$ ipython --no-banner

In [1]: import numpy as np

In [2]: np.set_printoptions(suppress=True, linewidth=160)

In [3]: r0 = np.array([3, 3, -9])

In [4]: v = np.array([0, -5, 4, 0])

In [5]: mat = np.outer(r0, v)

In [6]: mat
Out[6]: 
array([[  0, -15,  12,   0],
       [  0, -15,  12,   0],
       [  0,  45, -36,   0]])

In [7]: Uu, sigma = np.linalg.svd(mat)
Traceback (most recent call last):
  Cell In[7], line 1
    Uu, sigma = np.linalg.svd(mat)
ValueError: too many values to unpack (expected 2)


In [8]: Uu, sigma, VT = np.linalg.svd(mat, full_matrices=False)

In [9]: round(float(np.sqrt((sigma ** 2).sum())), 1), np.round(np.linalg.norm(mat), 1)
Out[9]: (63.7, np.float64(63.7))

In [10]: (sigma > 1e-8).sum()
Out[10]: np.int64(1)

In [11]: np.round(np.abs(VT[0]), 1)
Out[11]: array([0. , 0.8, 0.6, 0. ])

In [12]: np.round(VT @ VT.T, 1) + 0
Out[12]: 
array([[1., 0., 0.],
       [0., 1., 0.],
       [0., 0., 1.]])

In [13]: np.round(sigma / sigma[0], 1) + 0
Out[13]: array([1., 0., 0.])

In [14]: sigma.round(1) + 0
Out[14]: array([63.7,  0. ,  0. ])

In [15]: np.allclose(Uu * sigma @ VT, mat)
Out[15]: True

In [16]: Uu.shape, sigma.shape, VT.shape
Out[16]: ((3, 3), (3,), (3, 4))

In [17]: Uu, sigma, VT = np.linalg.svd(mat)

In [18]: V = VT[:(sigma > 1e-8).sum()]

In [19]: rng = np.random.default_rng(42)

In [20]: vec = mat[0] + -1 * mat[2] + rng.integers(2) * np.eye(4)[0]

In [21]: vec
Out[21]: array([  0., -60.,  48.,   0.])

In [22]: np.round(V.T @ V, 1)
Out[22]: 
array([[ 0. ,  0. ,  0. ,  0. ],
       [ 0. ,  0.6, -0.5,  0. ],
       [ 0. , -0.5,  0.4,  0. ],
       [ 0. ,  0. ,  0. ,  0. ]])

In [23]: np.allclose(V.T @ V @ vec, vec)
Out[23]: True

In [24]: np.round(np.trace(np.linalg.pinv(mat) @ mat), 1)
Out[24]: np.float64(1.0)

In [25]: np.linalg.lstsq(mat[:-1].T, mat[-1])[2]
Out[25]: np.int32(1)

In [26]: np.abs(np.diag(np.linalg.qr(mat)[1])) > 1e-9
Out[26]: array([False,  True, False])

In [27]: np.allclose(mat[:-1].T @ np.linalg.lstsq(mat[:-1].T, mat[-1])[0], mat[-1])
Out[27]: True

In [28]: np.round(mat @ np.linalg.pinv(mat) @ mat, 1)
Out[28]: 
array([[  0., -15.,  12.,   0.],
       [  0., -15.,  12.,   0.],
       [  0.,  45., -36.,   0.]])

In [29]: np.unique(mat.round(6), axis=0).shape
Out[29]: (2, 4)

In [30]: A2 = np.array([[3, 3], [3, 2], [1, 2], [3, 2]])

In [31]: np.einsum("ik,kj->ji", mat, A2)
Out[31]: 
array([[-33, -33,  99],
       [ -6,  -6,  18]])

In [32]: np.linalg.matrix_rank(mat @ A2)
Out[32]: np.int64(1)

In [33]: A2 = mat + rng.integers(-2, 3, (3, 1)) @ rng.integers(-2, 3, (1, 4))

In [34]: A2
Out[34]: 
array([[  0, -13,  10,   1],
       [  0, -13,  10,   1],
       [  0,  45, -36,   0]])

In [35]: np.abs(A2 - mat).sum(axis=1)
Out[35]: array([5, 5, 0])

In [36]: E = np.load("sample12.npy")

In [37]: E
Out[37]: 
array([[0.5, 0.5, 0. , 0. ],
       [0. , 1. , 0. , 0. ],
       [0. , 0.5, 0.5, 0. ],
       [0. , 0. , 0. , 1. ]])

In [38]: A2 = np.array([[1, 3, -3], [3, -3, 0]])

In [39]: W2 = np.kron(A2, E)

In [40]: np.linalg.matrix_rank(W2)
Out[40]: np.int64(8)

In [41]: W2.shape
Out[41]: (8, 12)

In [42]: W2
Out[42]: 
array([[ 0.5,  0.5,  0. ,  0. ,  1.5,  1.5,  0. ,  0. , -1.5, -1.5, -0. , -0. ],
       [ 0. ,  1. ,  0. ,  0. ,  0. ,  3. ,  0. ,  0. , -0. , -3. , -0. , -0. ],
       [ 0. ,  0.5,  0.5,  0. ,  0. ,  1.5,  1.5,  0. , -0. , -1.5, -1.5, -0. ],
       [ 0. ,  0. ,  0. ,  1. ,  0. ,  0. ,  0. ,  3. , -0. , -0. , -0. , -3. ],
       [ 1.5,  1.5,  0. ,  0. , -1.5, -1.5, -0. , -0. ,  0. ,  0. ,  0. ,  0. ],
       [ 0. ,  3. ,  0. ,  0. , -0. , -3. , -0. , -0. ,  0. ,  0. ,  0. ,  0. ],
       [ 0. ,  1.5,  1.5,  0. , -0. , -1.5, -1.5, -0. ,  0. ,  0. ,  0. ,  0. ],
       [ 0. ,  0. ,  0. ,  3. , -0. , -0. , -0. , -3. ,  0. ,  0. ,  0. ,  0. ]])
